$ python3 -q
>>> import numpy as np
>>> np.set_printoptions(precision=2, suppress=True, linewidth=140)
>>> def tidy(a):
...     return np.round(a, 2) + 0
... 
>>> K = np.loadtxt("a.csv", delimiter=",")
>>> K
array([[ 0.65,  0.85,  0.15, -0.23,  0.27,  0.58, -0.66,  0.06,  0.64],
       [ 0.4 ,  0.18, -0.37, -0.09,  0.54,  0.29, -0.24, -0.29,  0.35],
       [-0.68, -0.94, -0.5 ,  0.26,  0.08, -0.63,  0.76, -0.33, -0.69],
       [ 0.78,  0.99,  0.84, -0.36, -0.54,  0.76, -0.9 ,  0.66,  0.81],
       [ 0.51,  0.24, -0.48, -0.12,  0.66,  0.38, -0.31, -0.38,  0.45],
       [ 0.9 ,  0.83, -0.66, -0.34,  0.91,  0.8 , -0.78, -0.57,  0.86],
       [-0.89,  0.72,  0.99,  0.2 , -1.  , -0.69,  0.23,  0.96, -0.79],
       [-0.94, -1.  , -0.7 ,  0.51, -0.13, -0.92,  0.97, -0.47, -0.94],
       [-0.12,  0.18,  0.32,  0.01, -0.36, -0.06, -0.02,  0.24, -0.08],
       [-0.97, -0.99,  0.12,  0.53, -0.85, -0.94,  0.96,  0.21, -0.97],
       [-0.44, -0.65, -0.11,  0.14, -0.15, -0.38,  0.45, -0.05, -0.43],
       [-0.6 , -0.18,  0.64,  0.14, -0.8 , -0.45,  0.34,  0.52, -0.52],
       [-0.95, -1.  , -0.41,  0.51, -0.54, -0.92,  0.96, -0.2 , -0.95],
       [ 0.93,  0.99,  0.07, -0.45,  0.69,  0.89, -0.93, -0.05,  0.92],
       [ 0.99,  1.  ,  0.49, -0.7 ,  0.8 ,  0.99, -1.  ,  0.2 ,  0.99],
       [-1.  , -1.  ,  0.83,  0.7 , -0.99, -0.99,  0.99,  0.78, -1.  ],
       [-0.98, -1.  , -0.59,  0.58, -0.5 , -0.96,  0.98, -0.34, -0.97],
       [ 0.45,  0.99,  0.94, -0.25, -0.89,  0.54, -0.82,  0.83,  0.56],
       [-0.77, -0.65,  0.54,  0.24, -0.81, -0.64,  0.61,  0.45, -0.72],
       [ 0.1 , -0.4 , -0.49,  0.01,  0.51,  0.02,  0.12, -0.36,  0.04],
       [ 0.04, -0.81, -0.81,  0.07,  0.8 , -0.1 ,  0.4 , -0.66, -0.08],
       [ 0.89,  0.98,  0.23, -0.39,  0.49,  0.83, -0.89,  0.08,  0.88],
       [-0.85, -0.49,  0.82,  0.26, -0.95, -0.72,  0.62,  0.72, -0.79]])
>>> Uu, sv, VT = np.linalg.svd(K, full_matrices=False)
>>> Uu.shape, sv.shape, VT.shape
((23, 9), (9,), (9, 9))
>>> tidy(np.abs(VT[0]))
array([0.43, 0.42, 0.01, 0.21, 0.27, 0.41, 0.41, 0.03, 0.43])
>>> tidy(Uu.T @ K @ VT.T)
array([[8.21, 0.  , 0.  , 0.  , 0.  , 0.  , 0.  , 0.  , 0.  ],
       [0.  , 4.56, 0.  , 0.  , 0.  , 0.  , 0.  , 0.  , 0.  ],
       [0.  , 0.  , 1.11, 0.  , 0.  , 0.  , 0.  , 0.  , 0.  ],
       [0.  , 0.  , 0.  , 0.89, 0.  , 0.  , 0.  , 0.  , 0.  ],
       [0.  , 0.  , 0.  , 0.  , 0.4 , 0.  , 0.  , 0.  , 0.  ],
       [0.  , 0.  , 0.  , 0.  , 0.  , 0.13, 0.  , 0.  , 0.  ],
       [0.  , 0.  , 0.  , 0.  , 0.  , 0.  , 0.09, 0.  , 0.  ],
       [0.  , 0.  , 0.  , 0.  , 0.  , 0.  , 0.  , 0.03, 0.  ],
       [0.  , 0.  , 0.  , 0.  , 0.  , 0.  , 0.  , 0.  , 0.02]])
>>> np.abs(Uu[:, 0]).round(6).argmax()
np.int64(15)
>>> tidy(VT @ VT.T)
array([[1., 0., 0., 0., 0., 0., 0., 0., 0.],
       [0., 1., 0., 0., 0., 0., 0., 0., 0.],
       [0., 0., 1., 0., 0., 0., 0., 0., 0.],
       [0., 0., 0., 1., 0., 0., 0., 0., 0.],
       [0., 0., 0., 0., 1., 0., 0., 0., 0.],
       [0., 0., 0., 0., 0., 1., 0., 0., 0.],
       [0., 0., 0., 0., 0., 0., 1., 0., 0.],
       [0., 0., 0., 0., 0., 0., 0., 1., 0.],
       [0., 0., 0., 0., 0., 0., 0., 0., 1.]])
>>> tidy(np.cumsum(sv ** 2) / np.sum(sv ** 2))
array([0.75, 0.98, 0.99, 1.  , 1.  , 1.  , 1.  , 1.  , 1.  ])
>>> tidy(Uu.T @ Uu)
array([[1., 0., 0., 0., 0., 0., 0., 0., 0.],
       [0., 1., 0., 0., 0., 0., 0., 0., 0.],
       [0., 0., 1., 0., 0., 0., 0., 0., 0.],
       [0., 0., 0., 1., 0., 0., 0., 0., 0.],
       [0., 0., 0., 0., 1., 0., 0., 0., 0.],
       [0., 0., 0., 0., 0., 1., 0., 0., 0.],
       [0., 0., 0., 0., 0., 0., 1., 0., 0.],
       [0., 0., 0., 0., 0., 0., 0., 1., 0.],
       [0., 0., 0., 0., 0., 0., 0., 0., 1.]])
>>> dist = np.linalg.norm(K[:, None] - K[None], axis=-1)
>>> np.linalg.matrix_rank(dist ** 2)
np.int64(11)
>>> np.flatnonzero(dist[18] < dist.mean() / 2)
array([ 9, 10, 11, 15, 18, 22])
>>> np.unravel_index(dist.round(6).argmax(), dist.shape)
(np.int64(5), np.int64(15))
>>> dist.shape
(23, 23)
>>> W0 = np.load("block18.npy")
>>> W0
array([[0., 0., 1., 0., 1., 1., 1., 0., 0.],
       [0., 0., 0., 0., 0., 0., 0., 0., 0.],
       [1., 0., 0., 0., 0., 0., 0., 0., 0.],
       [0., 0., 0., 0., 0., 0., 0., 0., 0.],
       [1., 0., 0., 0., 0., 0., 0., 0., 0.],
       [1., 0., 0., 0., 0., 0., 0., 0., 0.],
       [1., 0., 0., 0., 0., 0., 0., 0., 0.],
       [0., 0., 0., 0., 0., 0., 0., 0., 0.],
       [0., 0., 0., 0., 0., 0., 0., 0., 0.]])
>>> # columns 1 and 3 are equal
>>> [round(float(x), 2) for x in np.linalg.svd(W0, compute_uv=False)[:3]]
[2.0, 2.0, 0.0]
>>> np.linalg.matrix_rank(W0, rtol=0.1)
np.int64(2)
>>> np.linalg.cond(W0) > 100
np.True_
>>> tidy(np.linalg.norm(W0, 2) / np.linalg.norm(W0))
np.float64(0.71)
>>> Xc = K - K.mean(axis=0)
>>> Uu, sv, VT = np.linalg.svd(Xc, full_matrices=False)
>>> np.searchsorted(np.cumsum(sv ** 2) / (sv ** 2).sum(), 0.9) + 1
np.int64(2)
>>> tidy(sv)
array([8.14, 4.51, 1.11, 0.88, 0.4 , 0.12, 0.09, 0.03, 0.02])
>>> np.abs(Uu[:, 0]).argmax()
np.int64(14)
>>> np.linalg.matrix_rank(Xc)
np.int64(9)
>>> (np.sign(Uu[:, 0]) == np.sign(Uu[0, 0])).astype(int)
array([1, 1, 0, 1, 1, 1, 0, 0, 1, 0, 0, 0, 0, 1, 1, 0, 0, 1, 0, 1, 0, 1, 0])
